$ python3 -q
>>> import numpy as np
>>> import numpy.linalg as la
>>> np.set_printoptions(precision=1, suppress=True, linewidth=120)
>>> E = np.load("block4.npy")
>>> E
array([[3, 0, 0],
       [0, 1, 0],
       [3, 0, 1]])
>>> # column 0 dominates
>>> proj = np.triu(np.array([[1, 0, -1], [0, 0, 1], [-2, 2, -1]]), 1) + np.eye(3)
>>> A2 = proj @ E @ la.inv(proj)
>>> A2
array([[ 0.,  0., -1.],
       [ 3.,  1.,  3.],
       [ 3.,  0.,  4.]])
>>> np.poly(A2)
array([ 1., -5.,  7., -3.])
>>> O = E.astype(float).copy()
>>> for j in range(3):
...     O[:, j] -= O[:, :j] @ (O[:, :j].T @ O[:, j])
...     O[:, j] /= la.norm(O[:, j])
... 
>>> O
array([[ 0.7,  0. , -0.7],
       [ 0. ,  1. ,  0. ],
       [ 0.7,  0. ,  0.7]])
>>> def softmax(z):
...     e = np.exp(z - z.max(axis=-1, keepdims=True))
...     return e / e.sum(axis=-1, keepdims=True)
... 
>>> np.round(softmax(E[2] + 2), 1) + 0
array([0.8, 0. , 0.1])
>>> softmax(E).sum(axis=1)
array([1., 1., 1.])
>>> np.round(softmax(10 * E[2]), 1) + 0
array([1., 0., 0.])
>>> S = E @ E.T / np.sqrt(3)
>>> np.round(softmax(S), 1) + 0
array([[0.5, 0. , 0.5],
       [0.3, 0.5, 0.3],
       [0.4, 0. , 0.6]])
>>> np.round(softmax(S)[2] @ E, 1) + 0
array([3. , 0. , 0.6])
>>> softmax(S).round(6).argmax(axis=1)
array([0, 1, 2])
>>> W0 = np.array([[-1.4, -0.5, 1.5, 0.8, -0.8, 1.2],
...     [-1.3, -0.5, -0.7, 1.5, 0.6, 0.2],
...     [-1.4, 0.3, -0.2, 1.0, -0.6, -0.4],
...     [0.9, 0.5, 0.6, 0.1, 0.4, -0.5],
...     [2.4, 0.4, -0.5, -0.4, 1.2, -3.0],
...     [0.6, 0.1, -0.1, -0.4, 0.3, 1.0],
...     [0.1, 0.5, -0.6, -1.8, -0.3, 1.2],
...     [2.1, 2.3, 0.3, 1.5, -1.0, 1.2]])
>>> rng = np.random.default_rng(7702)
>>> W0[4] = W0[1] + 0.3 * rng.normal(size=6)
>>> W0.round(1) + 0
array([[-1.4, -0.5,  1.5,  0.8, -0.8,  1.2],
       [-1.3, -0.5, -0.7,  1.5,  0.6,  0.2],
       [-1.4,  0.3, -0.2,  1. , -0.6, -0.4],
       [ 0.9,  0.5,  0.6,  0.1,  0.4, -0.5],
       [-1.5,  0. , -0.5,  1.3,  0.4, -0.1],
       [ 0.6,  0.1, -0.1, -0.4,  0.3,  1. ],
       [ 0.1,  0.5, -0.6, -1.8, -0.3,  1.2],
       [ 2.1,  2.3,  0.3,  1.5, -1. ,  1.2]])
>>> x = np.array([3, -1, 2, 2, 1, 1])
>>> h = np.maximum(W0 @ x, 0)
>>> W0.T @ h
array([18.9, 19.2,  6.2, 12.3, -6.8, 11.2])
>>> np.maximum(W0 @ x, 0) - np.maximum(-W0 @ x, 0)
array([ 1.3, -1. , -3.9,  3.5, -2.4,  2. , -4.1,  7.8])
>>> np.maximum(W0 @ (3 * x), 0)
array([ 3.9,  0. ,  0. , 10.5,  0. ,  6. ,  0. , 23.4])
>>> A2 = np.c_[W0[:, :2] @ np.array([[-2, -1], [0, -3]]), np.array([2, 1, -1, -3, 3, 1, 0, -2])]
>>> A2
array([[ 2.8,  2.9,  2. ],
       [ 2.6,  2.8,  1. ],
       [ 2.8,  0.5, -1. ],
       [-1.8, -2.4, -3. ],
       [ 2.9,  1.6,  3. ],
       [-1.2, -0.9,  1. ],
       [-0.2, -1.6,  0. ],
       [-4.2, -9. , -2. ]])
>>> la.matrix_rank(A2)
np.int64(3)
>>> la.norm(la.qr(W0)[0].T @ A2, axis=0) ** 2 / ((A2 ** 2).sum(axis=0) + 1e-12)
array([1. , 1. , 0.8])
>>> np.round(la.norm(A2 - W0 @ la.lstsq(W0, A2)[0], axis=0), 1) + 0
array([0. , 0. , 2.7])
>>> mat = np.loadtxt("case15.csv", delimiter=",")
>>> mat
array([[ -7.6, -15. , -21.5,  28.8,   6.6],
       [-11.7,  -7.1,  25.8,  22.7, -10.7],
       [ 12. ,   8.4, -16.6,  -6.6,  -2.2],
       [  7.8,   1.4,  -7.6,   0.1,   5.6],
       [ -0.2,  -7.6, -18. ,  13.7,  10.8],
       [ -8. ,  10.9,   0. ,  -8.9,   5.5],
       [ -0.9,  -7. ,  -9.1,  26.4, -19.8],
       [  1.5, -11.2,   4.9,  25.8, -10. ],
       [ 10.7,  -3.8,   1. ,  13.5, -11.3],
       [ -4. ,   0.4,   8.3,  10.8,  -9.5],
       [ -1.4,  -9.2,  -0.3,  28.9, -19.8],
       [-10.6,   7.2,   5.2,  -3. ,   4.8],
       [  5.3, -10.4, -18.3,  25.9, -10.6],
       [  0.7,  -7.5,  -2.9,  14.1,   6. ],
       [  8.4,   7.6,  32. , -16.7,  15.1],
       [  6.7,   3.8,   3.7,   0.5,  -4. ],
       [  8.7,   1.8, -10.8,   1.7,   0.9],
       [ -5.2,  -9.2,  19. ,  14.2,  11. ],
       [  0.5,  -1.7,   6.3,   3.9,   9.1],
       [ 11.4,   6.4, -20.9,   2.4, -14.6],
       [ -2.6, -15.8, -10.3,  23.6,  14.5],
       [ -4.5,   5. ,   0.7,  -0.1,   1.7],
       [ -2.5,  -0.3,   5.6,   3.7,   7.3]])
>>> A2 = mat + rng.integers(-2, 3, (23, 4)) @ rng.integers(-2, 3, (4, 5))
>>> A2
array([[ -3.6, -15. , -29.5,  30.8,   4.6],
       [ -9.7, -11.1,  31.8,  28.7, -14.7],
       [ 12. ,  15.4,  -8.6, -10.6,   2.8],
       [ 19.8,   3.4,  -9.6,  -2.9,   6.6],
       [  1.8,  -3.6,  -8. ,  13.7,  12.8],
       [-10. ,  15.9,   8. , -11.9,   9.5],
       [ -4.9,  -6. ,   0.9,  25.4, -17.8],
       [  1.5, -18.2,   8.9,  31.8, -15. ],
       [  2.7,  -5.8,   1. ,  17.5, -13.3],
       [ -6. ,  -4.6,   2.3,  12.8, -12.5],
       [ -7.4,  -9.2,  11.7,  29.9, -18.8],
       [-10.6,  14.2,   7.2, -10. ,  10.8],
       [  1.3, -12.4, -20.3,  30.9, -13.6],
       [ -1.3, -11.5,  -0.9,  20.1,   2. ],
       [ 10.4,  -1.4,  34. ,  -8.7,   8.1],
       [  2.7,   5.8,  15.7,   0.5,  -2. ],
       [  2.7,   0.8, -12.8,  -0.3,   1.9],
       [ -5.2,  -6.2,  25. ,   9.2,  15. ],
       [  6.5,   1.3,   0.3,   1.9,  10.1],
       [ 13.4,  12.4, -18.9,  -5.6,  -8.6],
       [ -0.6, -22.8, -10.3,  30.6,   8.5],
       [ -8.5,   3. ,  -1.3,   0.9,   0.7],
       [-10.5,   4.7,   7.6,   0.7,  11.3]])
>>> np.abs(A2 - mat).sum(axis=1)
array([16., 22., 24., 20., 18., 22., 18., 22., 16., 18., 20., 22., 16., 18., 28., 20., 12., 18., 18., 24., 22., 10.,
       22.])
>>> la.matrix_rank(A2 - mat, tol=1e-8)
np.int64(4)
>>> np.round(la.svd(A2 - mat, compute_uv=False), 1) + 0
array([36.5, 29.7, 19.7,  6.3,  0. ])
>>> F = np.load("m.npy")
>>> F
array([[-2, -1,  0],
       [ 1,  2,  3],
       [ 4,  5,  6],
       [ 7,  8,  9],
       [10, 11, 12],
       [13, 14, 15]])
>>> A2 = F[0, 0] * F[1:] - np.outer(F[1:, 0], F[0])
>>> A2
array([[  0,  -3,  -6],
       [  0,  -6, -12],
       [  0,  -9, -18],
       [  0, -12, -24],
       [  0, -15, -30]])
>>> np.flatnonzero(~A2.round(6).any(axis=1))
array([], dtype=int64)
>>> la.lstsq(F[:-1].T, F[-1])[2]
np.int32(2)
>>> round(np.trace(la.pinv(F) @ F), 1)
np.float64(2.0)
>>> np.round(F @ la.pinv(F) @ F, 1) + 0
array([[-2., -1.,  0.],
       [ 1.,  2.,  3.],
       [ 4.,  5.,  6.],
       [ 7.,  8.,  9.],
       [10., 11., 12.],
       [13., 14., 15.]])
>>> Uu, s, vt = la.svd(F)
>>> vecs = vt[:(s > 1e-8).sum()]
>>> x = F[5] + 3 * F[4] + rng.integers(2) * np.eye(3)[1]
>>> x
array([43., 48., 51.])
>>> np.diag(vecs.T @ vecs)
array([0.8, 0.3, 0.8])
>>> np.allclose(vecs.T @ vecs @ x, x)
False
>>> vecs.T @ vecs
array([[ 0.8,  0.3, -0.2],
       [ 0.3,  0.3,  0.3],
       [-0.2,  0.3,  0.8]])
>>> round(la.norm(x - vecs.T @ vecs @ x), 1)
np.float64(0.8)
>>> m1 = np.load("layer14.npy")
>>> m1.round(1) + 0
array([[ 0.9,  0.1,  0. ,  0.1, -0.2, -0.1,  0. , -0.1],
       [ 0.1,  0.9,  0. , -0.1,  0.3,  0.1,  0. ,  0.1],
       [ 0. ,  0. ,  1. ,  0. ,  0.1,  0. ,  0. ,  0. ],
       [ 0.1, -0.1,  0. ,  0.9,  0.2,  0. ,  0. ,  0.1],
       [-0.2,  0.3,  0.1,  0.2,  0.4, -0.1,  0. , -0.2],
       [-0.1,  0.1,  0. ,  0. , -0.1,  1. ,  0. , -0.1],
       [ 0. ,  0. ,  0. ,  0. ,  0. ,  0. ,  1. ,  0. ],
       [-0.1,  0.1,  0. ,  0.1, -0.2, -0.1,  0. ,  0.9]])
>>> A2 = m1 / la.norm(m1, axis=1, keepdims=True)
>>> gram = A2 @ A2.T
>>> (np.abs(gram) > 0.9).astype(int)
array([[1, 0, 0, 0, 0, 0, 0, 0],
       [0, 1, 0, 0, 0, 0, 0, 0],
       [0, 0, 1, 0, 0, 0, 0, 0],
       [0, 0, 0, 1, 0, 0, 0, 0],
       [0, 0, 0, 0, 1, 0, 0, 0],
       [0, 0, 0, 0, 0, 1, 0, 0],
       [0, 0, 0, 0, 0, 0, 1, 0],
       [0, 0, 0, 0, 0, 0, 0, 1]])
>>> np.argwhere(np.triu(np.abs(gram) > 0.95, 1))
array([], shape=(0, 2), dtype=int64)
>>> la.norm(A2, axis=1)
array([1., 1., 1., 1., 1., 1., 1., 1.])
>>> (gram - 2 * np.eye(8)).round(6).argmax(axis=1)
array([1, 4, 4, 4, 1, 1, 4, 1])
>>> evals, vecs = la.eigh(m1)
>>> x = np.array([0, -2, 3, 1, 0, -2, -1, -3])
>>> la.eigvalsh(m1[1:, 1:])
array([0.1, 1. , 1. , 1. , 1. , 1. , 1. ])
>>> round(float(x @ m1 @ x), 1)
26.6
>>> np.round(np.abs(m1).sum(axis=1).max(), 1), round(float(np.abs(evals).max()), 1)
(np.float64(1.6), 1.0)
>>> np.round(m1 @ m1, 1) + 0
array([[ 0.9,  0.1,  0. ,  0.1, -0.2, -0.1,  0. , -0.1],
       [ 0.1,  0.9,  0. , -0.1,  0.3,  0.1,  0. ,  0.1],
       [ 0. ,  0. ,  1. ,  0. ,  0.1,  0. ,  0. ,  0. ],
       [ 0.1, -0.1,  0. ,  0.9,  0.2,  0. ,  0. ,  0.1],
       [-0.2,  0.3,  0.1,  0.2,  0.4, -0.1,  0. , -0.2],
       [-0.1,  0.1,  0. ,  0. , -0.1,  1. ,  0. , -0.1],
       [ 0. ,  0. ,  0. ,  0. ,  0. ,  0. ,  1. ,  0. ],
       [-0.1,  0.1,  0. ,  0.1, -0.2, -0.1,  0. ,  0.9]])
>>> np.allclose(m1, m1.T)
True
>>> np.round(la.matrix_power(m1, 3), 1) + 0
array([[ 0.9,  0.1,  0. ,  0.1, -0.2, -0.1,  0. , -0.1],
       [ 0.1,  0.9,  0. , -0.1,  0.3,  0.1,  0. ,  0.1],
       [ 0. ,  0. ,  1. ,  0. ,  0.1,  0. ,  0. ,  0. ],
       [ 0.1, -0.1,  0. ,  0.9,  0.2,  0. ,  0. ,  0.1],
       [-0.2,  0.3,  0.1,  0.2,  0.4, -0.1,  0. , -0.2],
       [-0.1,  0.1,  0. ,  0. , -0.1,  1. ,  0. , -0.1],
       [ 0. ,  0. ,  0. ,  0. ,  0. ,  0. ,  1. ,  0. ],
       [-0.1,  0.1,  0. ,  0.1, -0.2, -0.1,  0. ,  0.9]])
>>> round(la.det(m1), 1)
np.float64(-0.0)
>>> proj = W0 @ la.solve(W0.T @ W0, W0.T)
>>> proj.round(1) + 0
array([[ 1. ,  0. ,  0. ,  0. ,  0. ,  0.1,  0. ,  0. ],
       [ 0. ,  0.6, -0.1, -0.2,  0.4,  0.2, -0.2,  0. ],
       [ 0. , -0.1,  0.6, -0.1,  0.2, -0.4,  0.1,  0.1],
       [ 0. , -0.2, -0.1,  0.9,  0.2,  0. , -0.1,  0. ],
       [ 0. ,  0.4,  0.2,  0.2,  0.6,  0. ,  0.1,  0. ],
       [ 0.1,  0.2, -0.4,  0. ,  0. ,  0.4,  0.2,  0.1],
       [ 0. , -0.2,  0.1, -0.1,  0.1,  0.2,  0.9,  0. ],
       [ 0. ,  0. ,  0.1,  0. ,  0. ,  0.1,  0. ,  1. ]])
>>> np.round(np.trace(proj), 1)
np.float64(6.0)
>>> proj @ W0[:, 4]
array([-0.8,  0.6, -0.6,  0.4,  0.4,  0.3, -0.3, -1. ])
>>> np.round(la.eigvalsh(proj), 1) + 0
array([0., 0., 1., 1., 1., 1., 1., 1.])
>>> np.diag(proj)
array([1. , 0.6, 0.6, 0.9, 0.6, 0.4, 0.9, 1. ])
>>> gram = m1.T @ m1
>>> round(float(np.trace(gram)), 1), round((m1 ** 2).sum(), 1)
(7.0, np.float64(7.0))
>>> np.round(la.eigvalsh(gram)[::-1], 1) + 0
array([1., 1., 1., 1., 1., 1., 1., 0.])
>>> np.round(la.svd(m1, compute_uv=False) ** 2, 1) + 0
array([1., 1., 1., 1., 1., 1., 1., 0.])
>>> A = np.loadtxt("run13.csv", delimiter=",")
>>> A
array([[  9.6,  -3.7, -25.3],
       [  2.5,   1.2, -10.1],
       [  1.9,   1.5,  -8.7],
       [  0.4,   2. ,  -5. ],
       [ -0.4,   2. ,  -3. ],
       [ -0.8,   1.7,  -1.4],
       [ -0.9,   1.2,  -0.4],
       [ -0.5,   0.5,   0.1],
       [ -0.3,   0.2,   0.1],
       [ -0.1,   0. ,   0. ],
       [  0.3,  -0.2,  -0.1],
       [  0.3,  -0.2,  -0.1],
       [  1.3,  -0.4,  -0.6],
       [  1.6,  -0.3,  -0.8],
       [  3.7,   1.5,  -1.9],
       [  5.2,   5.5,  -1.9],
       [  5.2,   5.7,  -1.9],
       [  5.4,   6.8,  -1.8],
       [  5.4,   7. ,  -1.7],
       [  5.6,   7.9,  -1.6],
       [  5.6,   8.2,  -1.5],
       [  5.7,   8.9,  -1.4],
       [  6. ,  13.2,  -0.2]])
>>> Z = A[[21, 22]].astype(float)
>>> for _ in range(4):
...     z = la.norm(A[:, None] - Z, axis=-1).argmin(axis=1)
...     Z = np.array([A[z == j].mean(axis=0) for j in range(2)])
... 
>>> z
array([0, 0, 0, 0, 0, 0, 0, 0, 0, 0, 0, 0, 0, 0, 0, 1, 1, 1, 1, 1, 1, 1, 1])
>>> Z
array([[ 1.2,  0.5, -3.8],
       [ 5.5,  7.9, -1.5]])
>>> Z[1] - Z[0]
array([4.3, 7.4, 2.3])
>>> Xc = A - A.mean(axis=0)
>>> Uu, s, vt = la.svd(Xc, full_matrices=False)
>>> la.matrix_rank(Xc)
np.int64(3)
>>> round((s ** 2).sum() ** 2 / (s ** 4).sum(), 1)
np.float64(1.9)
>>> vt[0] * np.sign(vt[0, np.abs(vt[0]).argmax()])
array([-0.2,  0.3,  0.9])
>>> np.round(s ** 2 / (s ** 2).sum(), 1) + 0
array([0.6, 0.3, 0. ])
>>> s
array([27.7, 20.6,  5.8])
>>> np.round(Xc.mean(axis=0), 1) + 0
array([0., 0., 0.])
>>> (np.sign(Uu[:, 0]) == np.sign(Uu[0, 0])).astype(int)
array([1, 1, 1, 1, 0, 0, 0, 0, 0, 0, 0, 0, 0, 0, 0, 0, 0, 0, 0, 0, 0, 0, 0])
>>> np.abs(vt[-1])
array([0.8, 0.5, 0.3])
>>> z = A[:, 1] > np.median(A[:, 1])
>>> f = A[z].mean(axis=0) - A[~z].mean(axis=0)
>>> np.argsort(-np.abs(f).round(6), kind="stable")
array([1, 0, 2])
>>> round((((A - A.mean(axis=0)) @ f > 0) == z).mean(), 1)
np.float64(0.9)
>>> ((A - A.mean(axis=0)) @ f > 0).astype(int)
array([0, 0, 0, 0, 0, 0, 0, 0, 0, 0, 0, 0, 0, 0, 0, 1, 1, 1, 1, 1, 1, 1, 1])
>>> f
array([2.3, 6.2, 2. ])
>>> la.cond(F) > 100
np.True_
>>> [round(float(x), 1) for x in la.svd(F, compute_uv=False)[:3]]
[35.2, 2.1, 0.0]
>>> np.argsort(-la.norm(F, axis=0).round(6), kind="stable")[:3]
array([2, 1, 0])
>>> feats = np.loadtxt("dump.csv", delimiter=",")
>>> feats
array([[ 0.2, -0.3,  0. ,  0.1,  0. ],
       [-3.6,  3.3, -1.1,  0.1, -1.6],
       [ 2.1, -1.6,  0.7, -0.2,  0.8],
       [ 0.1,  0. , -0.1,  0. , -0.2],
       [-0.2, -0.1, -0.1,  0. ,  0.1],
       [-1.7,  1.6, -0.5,  0.2, -0.8],
       [ 3.5, -3.3,  1.2, -0.1,  1.7],
       [ 5.4, -4.8,  1.8, -0.2,  2.3],
       [ 5.5, -4.8,  1.7, -0.2,  2.4],
       [-0.1,  0.2, -0.1,  0.1, -0.1],
       [ 1.7, -1.6,  0.4, -0.2,  0.8],
       [-5.3,  4.6, -2.1,  0.4, -2.4],
       [-1.7,  1.6, -0.7,  0.2, -0.9],
       [-5.3,  4.8, -1.7,  0.3, -2.3]])
>>> Xc = feats - feats.mean(axis=0)
>>> vecs = la.svd(Xc)[2][:1]
>>> A2 = Xc - Xc @ vecs.T @ vecs
>>> A2.std(axis=0)
array([0.1, 0.1, 0.1, 0.1, 0.1])
>>> la.norm(A2, axis=1).round(6).argmax()
np.int64(11)
>>> (Xc @ vecs.T).std(axis=0)
array([4.8])
>>> round(la.norm(A2) / la.norm(Xc), 1)
np.float64(0.0)
